In [1]: import numpy as np

In [2]: np.set_printoptions(precision=2, suppress=True, linewidth=100, legacy="1.25")

In [3]: A = np.load("sample2.npy")

In [4]: print(A)
[[ 34  47  64]
 [ 47  78  97]
 [ 64  97 162]]

In [5]: vec = np.array([-3, 3, 3])

In [6]: target = A @ vec

In [7]: c, lr = np.zeros(3), 1 / np.linalg.norm(A, 2) ** 2

In [8]: for i in range(40):
   ...:     c -= lr * A.T @ (A @ c - target)
   ...:     if i % 10 == 0: print(i, round(np.linalg.norm(A @ c - target), 2))
   ...: 
0 20.24
10 19.97
20 19.72
30 19.49

In [9]: print(c)
[0.91 1.46 2.33]

In [10]: print(np.linalg.cond(A) > 100)
False

In [11]: print(np.abs(np.linalg.svd(A)[2][-1]))
[0.88 0.47 0.07]

In [12]: print([round(float(x), 2) for x in np.linalg.svd(A, compute_uv=False)[:3]])
[254.26, 15.77, 3.97]

In [13]: print(round(float(np.linalg.norm(A, 2) / np.linalg.norm(A)), 2))
1.0

In [14]: E = np.array([[0.89, 0.9, 0.68],
    ...:     [0.42, 0.5, 0.38],
    ...:     [-0.25, -0.45, -0.35],
    ...:     [0.79, 1.66, 0.31],
    ...:     [0.36, 1.08, -0.1],
    ...:     [0.31, -0.72, -0.04],
    ...:     [-1.17, -0.36, -0.58],
    ...:     [0.74, 1.43, 0.24],
    ...:     [-0.06, 0.48, 0.2],
    ...:     [-1.24, -1.18, -0.22],
    ...:     [-0.03, 0.25, 0.25]])

In [15]: P = E @ np.linalg.solve(E.T @ E, E.T)

In [16]: print(np.allclose(P @ P, P))
True

In [17]: print(np.round(np.linalg.eigvalsh(P), 2) + 0)
[0. 0. 0. 0. 0. 0. 0. 0. 1. 1. 1.]

In [18]: print(np.diag(P))
[0.35 0.12 0.14 0.3  0.3  0.33 0.48 0.23 0.16 0.44 0.15]

In [19]: gram = E.T @ E

In [20]: print(round(np.trace(gram), 2), np.round((E ** 2).sum(), 2))
16.28 16.28

In [21]: print(np.linalg.matrix_rank(gram))
3

In [22]: print((E @ E.T).shape)
(11, 11)

In [23]: print(np.linalg.eigvalsh(gram)[::-1])
[14.14  1.71  0.43]

In [24]: lab = E[:, 2] > np.median(E[:, 2])

In [25]: r0 = E[lab].mean(axis=0) - E[~lab].mean(axis=0)

In [26]: print(((E - E.mean(axis=0)) @ r0 > 0).astype(int))
[1 1 0 1 1 0 0 1 1 0 0]

In [27]: print(r0)
[0.9  1.14 0.55]

In [28]: print(np.round((((E - E.mean(axis=0)) @ r0 > 0) == lab).mean(), 2))
0.73

In [29]: O, r_ = np.linalg.qr(E)

In [30]: print(O @ r_)
[[ 0.89  0.9   0.68]
 [ 0.42  0.5   0.38]
 [-0.25 -0.45 -0.35]
 [ 0.79  1.66  0.31]
 [ 0.36  1.08 -0.1 ]
 [ 0.31 -0.72 -0.04]
 [-1.17 -0.36 -0.58]
 [ 0.74  1.43  0.24]
 [-0.06  0.48  0.2 ]
 [-1.24 -1.18 -0.22]
 [-0.03  0.25  0.25]]

In [31]: print(np.allclose(r_.T @ r_, E.T @ E))
True

In [32]: print(O.shape, r_.shape)
(11, 3) (3, 3)

In [33]: print(r_)
[[-2.31 -2.38 -0.93]
 [ 0.   -1.97 -0.07]
 [ 0.    0.    0.71]]

In [34]: print(np.abs(np.diag(r_)))
[2.31 1.97 0.71]

In [35]: gram = np.cov(E, rowvar=False)

In [36]: print(gram)
[[0.53 0.53 0.21]
 [0.53 0.84 0.21]
 [0.21 0.21 0.13]]

In [37]: print(gram.shape)
(3, 3)

In [38]: print(np.linalg.eigvalsh(gram)[::-1])
[1.31 0.15 0.04]

In [39]: print(np.polyfit(E[:, 1], E[:, 2], 1))
[ 0.25 -0.01]

In [40]: print(np.argsort(-E.std(axis=0).round(6), kind="stable"))
[1 0 2]

In [41]: feats = np.load("a.npy")

In [42]: print(feats)
[[0 1 1]
 [1 0 1]
 [1 1 0]]

In [43]: O = feats.astype(float).copy()

In [44]: for j in range(3):
    ...:     O[:, j] -= O[:, :j] @ (O[:, :j].T @ O[:, j])
    ...:     O[:, j] /= np.linalg.norm(O[:, j])
    ...: 

In [45]: print(O)
[[ 0.    0.82  0.58]
 [ 0.71 -0.41  0.58]
 [ 0.71  0.41 -0.58]]

In [46]: t3 = np.stack([feats, -3 * feats, feats[::-1]])

In [47]: print(t3.sum(axis=0))
[[ 1 -1 -2]
 [-1  0 -1]
 [-2 -1  1]]

In [48]: print(np.linalg.det(t3))
[  2. -54.  -2.]

In [49]: print((t3 @ feats.T).shape)
(3, 3, 3)

In [50]: print(np.linalg.norm(t3, axis=(1, 2)))
[2.45 7.35 2.45]

In [51]: m1 = np.load("x.npy")

In [52]: print(m1)
[[-4 -7]
 [-3 -6]]

In [53]: vec = np.array([5, -5])

In [54]: print(m1 @ np.eye(2)[0])
[-4. -3.]

In [55]: print(m1 * vec)
[[-20  35]
 [-15  30]]

In [56]: print(np.linalg.norm(m1 @ vec) <= np.linalg.norm(m1, 2) * np.linalg.norm(vec) + 1e-9)
True

In [57]: print((m1 * vec).sum(axis=1))
[15 15]

In [58]: O = m1.astype(float).copy()

In [59]: for j in range(2):
    ...:     O[:, j] -= O[:, :j] @ (O[:, :j].T @ O[:, j])
    ...:     O[:, j] /= np.linalg.norm(O[:, j])
    ...: 

In [60]: print(np.round(O.T @ m1, 2) + 0)
[[5.  9.2]
 [0.  0.6]]

In [61]: ev, vecs = np.linalg.eig(m1)

In [62]: print(ev)
[-0.31 -9.69]

In [63]: print(np.sort(np.linalg.eigvals(m1.T)))
[-9.69 -0.31]

In [64]: print(np.sort(np.linalg.eigvals(np.linalg.inv(m1))))
[-3.23 -0.1 ]

In [65]: mat = np.load("run10.npy")

In [66]: print(mat)
[[ 1 -2  1]
 [ 0  3 -3]
 [-3 -3 -3]]

In [67]: other = np.linalg.inv(mat)

In [68]: print(np.round(np.linalg.cond(mat), 2))
4.78

In [69]: print(round(np.linalg.slogdet(mat)[0], 2))
-1.0

In [70]: print(np.linalg.inv(other))
[[ 1. -2.  1.]
 [ 0.  3. -3.]
 [-3. -3. -3.]]

In [71]: print(round(float(np.linalg.det(mat) * np.linalg.det(other)), 2))
1.0

In [72]: print(np.allclose(other, mat.T))
False

In [73]: W0 = np.loadtxt("arr.csv", delimiter=",")

In [74]: print(W0)
[[-2.  1.  4.]
 [ 1. -2.  4.]
 [ 4.  4. 13.]]

In [75]: vec = np.array([-1, 0, -1])

In [76]: target = W0 @ vec

In [77]: print(target)
[ -2.  -5. -17.]

In [78]: print(np.linalg.solve(W0, target + W0[:, 0]))
[ 0. -0. -1.]

In [79]: other = W0[0, 0] * W0[1:] - np.outer(W0[1:, 0], W0[0])

In [80]: print(other)
[[  0.   3. -12.]
 [  0. -12. -42.]]

In [81]: print(np.linalg.matrix_rank(other), np.linalg.matrix_rank(W0))
2 3

In [82]: print(np.flatnonzero(~other.round(6).any(axis=1)))
[]

In [83]: gram = other.T @ other

In [84]: print(np.linalg.matrix_rank(gram))
2

In [85]: print(np.trace(gram), (other ** 2).sum())
2061.0 2061.0

In [86]: print(np.diag(gram))
[   0.  153. 1908.]

In [87]: print(np.allclose(gram, gram.T))
True

In [88]: print(np.linalg.eigvalsh(gram)[::-1])
[2025.   36.    0.]

In [89]: other = np.array([[1, 0, 0], [2, 2, 3], [2, 0, 2]])

In [90]: print(np.einsum("ik,kj->ji", W0, other))
[[ 8.  5. 38.]
 [ 2. -4.  8.]
 [11.  2. 38.]]

In [91]: print(np.linalg.matrix_rank(W0 @ other))
3

In [92]: print(np.linalg.matrix_rank(np.vstack([W0, other.T])))
3

In [93]: print(np.vstack([W0, other.T]).shape)
(6, 3)

In [94]: print(np.einsum("ij,ij->i", W0, W0))
[ 21.  21. 201.]

In [95]: print(W0 @ other)
[[ 8.  2. 11.]
 [ 5. -4.  2.]
 [38.  8. 38.]]

In [96]: rng = np.random.default_rng(608895)

In [97]: lab = rng.integers(0, 2, 3)

In [98]: data = np.triu((lab[:, None] == lab) & (rng.random((3, 3)) < 0.8), 1).astype(int)

In [99]: data += data.T

In [100]: print(data)
[[0 0 1]
 [0 0 0]
 [1 0 0]]

In [101]: print((np.linalg.matrix_power((data != 0) + (data.T != 0) + np.eye(3), 3) > 0).astype(int))
[[1 0 1]
 [0 1 0]
 [1 0 1]]

In [102]: print(round(np.linalg.det(data), 2))
0.0

In [103]: print(data @ data)
[[1 0 0]
 [0 0 0]
 [0 0 1]]

In [104]: print(np.sort(np.linalg.eigvals(data).real))
[-1.  0.  1.]

In [105]: print([round(float(x), 2) for x in np.linalg.svd(data, compute_uv=False)[:3]])
[1.0, 1.0, 0.0]

In [106]: print(np.argsort(-np.linalg.norm(data, axis=0).round(6), kind="stable")[:3])
[0 2 1]

In [107]: print(np.linalg.matrix_rank(data, rtol=0.1))
2

In [108]: print(np.linalg.cond(data) > 100)
True

In [109]: print(np.allclose(data[:-1].T @ np.linalg.lstsq(data[:-1].T, data[-1])[0], data[-1]))
False

In [110]: print(np.linalg.lstsq(data[:-1].T, data[-1])[2])
1

In [111]: J = np.loadtxt("mat.csv", delimiter=",")

In [112]: print(J)
[[0.5 0.5 0. ]
 [0.  1.  0. ]
 [0.  0.  1. ]]

In [113]: print(np.round(np.abs(np.linalg.eigvals(J)).max(), 2))
1.0

In [114]: print(np.linalg.matrix_power(J, 2))
[[0.25 0.75 0.  ]
 [0.   1.   0.  ]
 [0.   0.   1.  ]]

In [115]: print(np.allclose(J @ J.T, J.T @ J))
False

In [116]: print(np.sort(np.abs(np.linalg.eigvals(J))))
[0.5 1.  1. ]

In [117]: print((J + J.T) / 2)
[[0.5  0.25 0.  ]
 [0.25 1.   0.  ]
 [0.   0.   1.  ]]

In [118]: print(np.trace(J))
2.5

In [119]: other = J / np.sqrt((J ** 2).mean(axis=1, keepdims=True))

In [120]: print(np.linalg.norm(other, axis=1))
[1.73 1.73 1.73]

In [121]: print(other[1])
[0.   1.73 0.  ]

In [122]: print(np.linalg.matrix_rank(other) == np.linalg.matrix_rank(J))
True

In [123]: print(np.linalg.eigvals(J))
[0.5 1.  1. ]

In [124]: print(np.poly(J))
[ 1.  -2.5  2.  -0.5]

In [125]: print(np.einsum("ii->", J))
2.5

In [126]: P = np.triu(np.array([[0, 0, 0], [2, 1, 0], [0, 3, 1]]), 1) + np.eye(3)

In [127]: other = P @ J @ np.linalg.inv(P)

In [128]: print(np.linalg.matrix_rank(other))
3

In [129]: print(other)
[[0.5 0.5 0. ]
 [0.  1.  0. ]
 [0.  0.  1. ]]

In [130]: print(np.poly(other))
[ 1.  -2.5  2.  -0.5]

In [131]: print(np.trace(other), np.trace(J))
2.5 2.5
